$ ipython --no-banner

In [1]: import numpy as np

In [2]: import numpy.linalg as la

In [3]: np.set_printoptions(precision=2, suppress=True, linewidth=100, legacy="1.25")

In [4]: E = np.load("dump.npy")

In [5]: E
Out[5]: 
array([[ 0,  2,  0,  0,  0,  0,  0],
       [ 0,  0,  2,  0,  0,  0,  0],
       [-1,  0,  0,  0,  0,  0,  0],
       [ 0,  0,  0, -2,  0,  0,  0],
       [ 0,  0,  0,  0,  0,  0,  0],
       [ 0,  0,  0,  0,  0, -1,  0],
       [ 0,  0,  0,  0, -2,  0,  0]])

In [6]: # looks like rank 6

In [7]: th = np.radians(30)

In [8]: r_ = np.eye(7)

In [9]: r_[1, 1] = r_[6, 6] = np.cos(th)

In [10]: r_[1, 6], r_[6, 1] = -np.sin(th), np.sin(th)

In [11]: r_
Out[11]: 
array([[ 1.  ,  0.  ,  0.  ,  0.  ,  0.  ,  0.  ,  0.  ],
       [ 0.  ,  0.87,  0.  ,  0.  ,  0.  ,  0.  , -0.5 ],
       [ 0.  ,  0.  ,  1.  ,  0.  ,  0.  ,  0.  ,  0.  ],
       [ 0.  ,  0.  ,  0.  ,  1.  ,  0.  ,  0.  ,  0.  ],
       [ 0.  ,  0.  ,  0.  ,  0.  ,  1.  ,  0.  ,  0.  ],
       [ 0.  ,  0.  ,  0.  ,  0.  ,  0.  ,  1.  ,  0.  ],
       [ 0.  ,  0.5 ,  0.  ,  0.  ,  0.  ,  0.  ,  0.87]])

In [12]: Y = E @ r_.T

In [13]: Y
Out[13]: 
array([[ 0.  ,  1.73,  0.  ,  0.  ,  0.  ,  0.  ,  1.  ],
       [ 0.  ,  0.  ,  2.  ,  0.  ,  0.  ,  0.  ,  0.  ],
       [-1.  ,  0.  ,  0.  ,  0.  ,  0.  ,  0.  ,  0.  ],
       [ 0.  ,  0.  ,  0.  , -2.  ,  0.  ,  0.  ,  0.  ],
       [ 0.  ,  0.  ,  0.  ,  0.  ,  0.  ,  0.  ,  0.  ],
       [ 0.  ,  0.  ,  0.  ,  0.  ,  0.  , -1.  ,  0.  ],
       [ 0.  ,  0.  ,  0.  ,  0.  , -2.  ,  0.  ,  0.  ]])

In [14]: E @ E
Out[14]: 
array([[ 0,  0,  4,  0,  0,  0,  0],
       [-2,  0,  0,  0,  0,  0,  0],
       [ 0, -2,  0,  0,  0,  0,  0],
       [ 0,  0,  0,  4,  0,  0,  0],
       [ 0,  0,  0,  0,  0,  0,  0],
       [ 0,  0,  0,  0,  0,  1,  0],
       [ 0,  0,  0,  0,  0,  0,  0]])

In [15]: print(round(float(la.det(E)), 2))
0.0

In [16]: np.sort(la.eigvals(E).real)
Out[16]: array([-2.  , -1.59, -1.  ,  0.  ,  0.  ,  0.79,  0.79])

In [17]: (la.matrix_power((E != 0) + (E.T != 0) + np.eye(7), 7) > 0).astype(int)
Out[17]: 
array([[1, 1, 1, 0, 0, 0, 0],
       [1, 1, 1, 0, 0, 0, 0],
       [1, 1, 1, 0, 0, 0, 0],
       [0, 0, 0, 1, 0, 0, 0],
       [0, 0, 0, 0, 1, 0, 1],
       [0, 0, 0, 0, 0, 1, 0],
       [0, 0, 0, 0, 1, 0, 1]])

In [18]: arr = np.loadtxt("data.csv", delimiter=",")

In [19]: arr
Out[19]: 
array([[3., 4., 1., 2., 9., 3., 0.],
       [6., 8., 3., 1., 8., 5., 0.],
       [5., 2., 6., 6., 5., 9., 0.],
       [6., 0., 5., 9., 9., 2., 0.],
       [8., 1., 5., 4., 2., 7., 0.],
       [0., 6., 8., 1., 3., 0., 0.],
       [0., 0., 0., 0., 0., 0., 0.]])

In [20]: la.matrix_rank(arr)
Out[20]: 6

In [21]: arr.sum(axis=0)
Out[21]: array([28., 21., 28., 23., 36., 26.,  0.])

In [22]: arr - arr[0]
Out[22]: 
array([[ 0.,  0.,  0.,  0.,  0.,  0.,  0.],
       [ 3.,  4.,  2., -1., -1.,  2.,  0.],
       [ 2., -2.,  5.,  4., -4.,  6.,  0.],
       [ 3., -4.,  4.,  7.,  0., -1.,  0.],
       [ 5., -3.,  4.,  2., -7.,  4.,  0.],
       [-3.,  2.,  7., -1., -6., -3.,  0.],
       [-3., -4., -1., -2., -9., -3.,  0.]])

In [23]: print(arr.shape)
(7, 7)

In [24]: np.diff(arr, axis=0)
Out[24]: 
array([[ 3.,  4.,  2., -1., -1.,  2.,  0.],
       [-1., -6.,  3.,  5., -3.,  4.,  0.],
       [ 1., -2., -1.,  3.,  4., -7.,  0.],
       [ 2.,  1.,  0., -5., -7.,  5.,  0.],
       [-8.,  5.,  3., -3.,  1., -7.,  0.],
       [ 0., -6., -8., -1., -3.,  0.,  0.]])

In [25]: arr.sum(axis=1)
Out[25]: array([22., 31., 33., 31., 27., 18.,  0.])

In [26]: np.count_nonzero(arr)
Out[26]: 33
